>>> import numpy as np
>>> from numpy import linalg as LA
>>> np.set_printoptions(precision=3, suppress=True, linewidth=140)
>>> def tidy(a):
...     return np.round(a, 3) + 0
... 
>>> X = np.loadtxt("run6.csv", delimiter=",")
>>> print(X)
[[ 3.  4.  5.]
 [ 6.  7.  8.]
 [ 9. 10. 11.]]
>>> left, sigma, Vt = LA.svd(X)
>>> evecs = Vt[:(sigma > 1e-8).sum()]
>>> rng = np.random.default_rng(549565)
>>> vec = X[0] + -1 * X[2] + rng.integers(2) * np.eye(3)[2]
>>> print(vec)
[-6. -6. -5.]
>>> print(LA.matrix_rank(np.vstack([X, vec])))
3
>>> print(tidy(LA.norm(vec - evecs.T @ evecs @ vec)))
0.408
>>> E = np.load("out6.npy")
>>> print(tidy(E))
[[-0.398 -0.752 -0.525]
 [-0.199 -0.488  0.85 ]
 [-0.896  0.443  0.044]]
>>> O, evecs = LA.qr(E[:, :1])[0], LA.qr(E[:, 1:])[0]
>>> sigma = LA.svd(O.T @ evecs, compute_uv=False)
>>> print(tidy(LA.norm(O @ O.T - evecs @ evecs.T, 2)))
1.0
>>> labels = rng.permutation(3)
>>> Y = E[:, labels] * rng.choice([-1, 1], 3)
>>> print(tidy(Y))
[[-0.752 -0.525  0.398]
 [-0.488  0.85   0.199]
 [ 0.443  0.044  0.896]]
>>> left, _, Vt = LA.svd(E.T @ Y)
>>> print(tidy(LA.lstsq(E, Y)[0]))
[[ 0.  0. -1.]
 [ 1.  0.  0.]
 [ 0.  1.  0.]]
>>> print(tidy(left @ Vt))
[[ 0.  0. -1.]
 [ 1.  0.  0.]
 [ 0.  1.  0.]]
>>> vec = np.array([1, 0, 1])
>>> a = np.maximum(E @ vec, 0)
>>> print(tidy(a))
[0.    0.651 0.   ]
>>> print(np.flatnonzero(a > 1e-9))
[1]
>>> print(tidy(np.maximum(E @ (3 * vec), 0)))
[0.    1.953 0.   ]
>>> print(tidy(E * (a > 1e-9)[:, None]))
[[ 0.     0.     0.   ]
 [-0.199 -0.488  0.85 ]
 [ 0.     0.     0.   ]]
>>> print(tidy(E.T @ E))
[[1. 0. 0.]
 [0. 1. 0.]
 [0. 0. 1.]]
>>> print(tidy(LA.pinv(E)))
[[-0.398 -0.199 -0.896]
 [-0.752 -0.488  0.443]
 [-0.525  0.85   0.044]]
>>> print(tidy(LA.norm(E, axis=0)))
[1. 1. 1.]
>>> print(tidy(E @ E.T))
[[1. 0. 0.]
 [0. 1. 0.]
 [0. 0. 1.]]
>>> gram = E.T @ E
>>> print(tidy(np.diag(gram)))
[1. 1. 1.]
>>> print(tidy(gram))
[[1. 0. 0.]
 [0. 1. 0.]
 [0. 0. 1.]]
>>> print(tidy(LA.svd(E, compute_uv=False) ** 2))
[1. 1. 1.]
>>> print(np.allclose(gram, gram.T))
True
>>> J = np.array([[6, 1, 6, 3], [5, 0, 5, 2], [7, 2, 7, 4], [7, 2, 7, 4]])
>>> print(np.allclose(J @ J.T, J.T @ J))
False
>>> print(LA.matrix_power(J, 3))
[[1864  424 1864 1000]
 [1423  323 1423  763]
 [2305  525 2305 1237]
 [2305  525 2305 1237]]
>>> print((J + J.T) / 2)
[[6.  3.  6.5 5. ]
 [3.  0.  3.5 2. ]
 [6.5 3.5 7.  5.5]
 [5.  2.  5.5 4. ]]
>>> print(np.allclose(J, J.T))
False
>>> print(np.trace(J))
17
>>> print(tidy(np.sort(np.abs(LA.eigvals(J)))))
[ 0.     0.     0.894 17.894]
